% python3 -q
>>> import numpy as np
>>> import numpy.linalg as la
>>> np.set_printoptions(suppress=True, linewidth=140)
>>> W0 = np.load("out14.npy")
>>> print(W0)
[[ -1.1   9.8  11.    2.9  -4.9   6.9 -12.5   8.9   9.    7.7]
 [  0.4   4.6   5.6  -5.4 -11.6   4.2   0.6   3.7   6.9   8.4]
 [ -3.8   5.8   7.2   5.9   1.6   3.  -11.2   6.2   1.7   2.4]
 [  0.3   3.4   9.3  -6.6  -6.4   5.8  -7.5  -3.2   6.8   1.4]
 [ -3.8   6.2   6.5   4.9  -1.6   2.7  -7.9   8.2   1.6   5.5]
 [ -1.3   7.4   5.5   4.   -4.7   3.5  -5.   10.    4.9   8.6]
 [ -6.3   3.6   2.2   5.1  -4.1  -0.6  -0.4   9.9  -2.9   8.1]
 [  1.8   5.5   3.1  -0.8  -7.3   3.3   0.2   6.7   6.7   8.3]
 [  3.8   4.8   2.5   0.8  -1.4   3.3  -3.3   4.1   7.1   3.4]
 [ -1.    8.    8.8   1.4  -5.5   5.6  -8.8   7.5   7.1   7.5]
 [  5.5   8.2   5.5   4.6   2.6   6.  -11.1   5.8  10.8   2.1]
 [  0.    3.5   8.4  -7.5  -9.8   5.5  -4.1  -1.4   6.6   4.3]
 [ -2.5   5.7  10.5   0.4  -1.7   5.5 -13.    1.4   4.7   1.4]
 [  3.3   7.9   3.9   6.1   1.1   4.   -7.4   9.    8.    5.1]
 [ -1.9   8.4   9.9   4.   -2.8   5.7 -12.3   8.    6.4   6. ]
 [ -8.1   2.3   7.   -2.4  -9.9   1.3  -1.3   3.7  -2.7   7.3]
 [  0.9   8.3  10.8  -1.7  -6.5   7.3 -10.5   4.3  10.2   6.2]
 [ -1.7   2.5  -2.7   5.   -2.6  -1.5   4.6   9.8  -1.1   7.5]
 [  4.4   9.5   4.1   5.8  -1.7   4.8  -6.2  11.8  10.4   8.1]
 [ -2.3   6.    3.    5.5  -3.    1.7  -2.9  10.9   2.3   8.3]
 [ -7.4   3.3   9.1  -4.  -11.3   3.3  -3.2   3.   -0.2   7.9]
 [ -4.2   1.6   3.6   2.3   0.7   0.6  -5.1   1.7  -2.    0.5]
 [  4.4   7.6   1.8   4.5  -2.5   3.5  -2.2  10.3   8.7   7.8]
 [  2.9   7.2   5.7   4.8   2.1   4.8 -10.7   5.7   7.8   2.2]
 [  1.7   4.1   1.4   3.5   0.2   1.8  -2.9   5.3   4.    3.2]
 [  5.1   7.5   5.2  -2.9  -8.4   6.   -2.4   6.   12.    8.3]
 [  1.6   3.5   6.5  -7.5 -10.4   5.   -0.8  -0.3   7.3   5.6]
 [ -4.2   5.8   7.4   4.3  -1.2   3.1  -9.6   6.3   1.7   4.1]
 [ -2.    3.5   2.6   4.3   0.    1.1  -4.    5.9   0.6   3.5]
 [ -2.8   2.1   4.4  -4.3  -9.8   2.    1.5   2.7   1.5   6.9]
 [ -2.4   6.    4.3   4.8  -2.5   2.1  -4.8   9.1   2.4   6.8]
 [ -5.4   2.8   7.5  -1.9  -6.2   2.7  -5.2   2.1   0.1   4.3]
 [ -2.8   1.5   6.1  -3.9  -5.9   2.8  -3.4  -0.8   1.3   2.6]
 [ -5.1   3.5  11.7  -4.8  -6.2   5.2 -10.5  -2.2   2.7   1.7]
 [ -2.8   0.    2.7  -4.6  -7.4   1.    2.3  -0.5  -0.4   3.5]
 [  0.4   1.1  -3.9   1.2  -5.1  -1.7   8.1   7.1   0.1   7.3]
 [  0.9   8.3  11.   -1.6  -6.5   7.4 -10.7   4.5  10.    6. ]
 [  1.   11.4   6.6  10.4   0.8   5.  -11.5  15.1   8.7   8.7]
 [  3.5   8.8   6.5   2.8  -3.2   5.9  -7.6   8.6  10.6   6.8]
 [  1.5  10.5   7.5   6.4  -0.8   5.6 -11.3  11.2   9.1   7.1]]
>>> Xs = W0 - W0.mean(axis=0)
>>> V = la.svd(Xs)[2][:4]
>>> B = Xs - Xs @ V.T @ V
>>> print(la.norm(B, axis=1).round(6).argmax())
39
>>> print(np.round((Xs @ V.T).std(axis=0), 1))
[7.7 6.4 4.9 3.7]
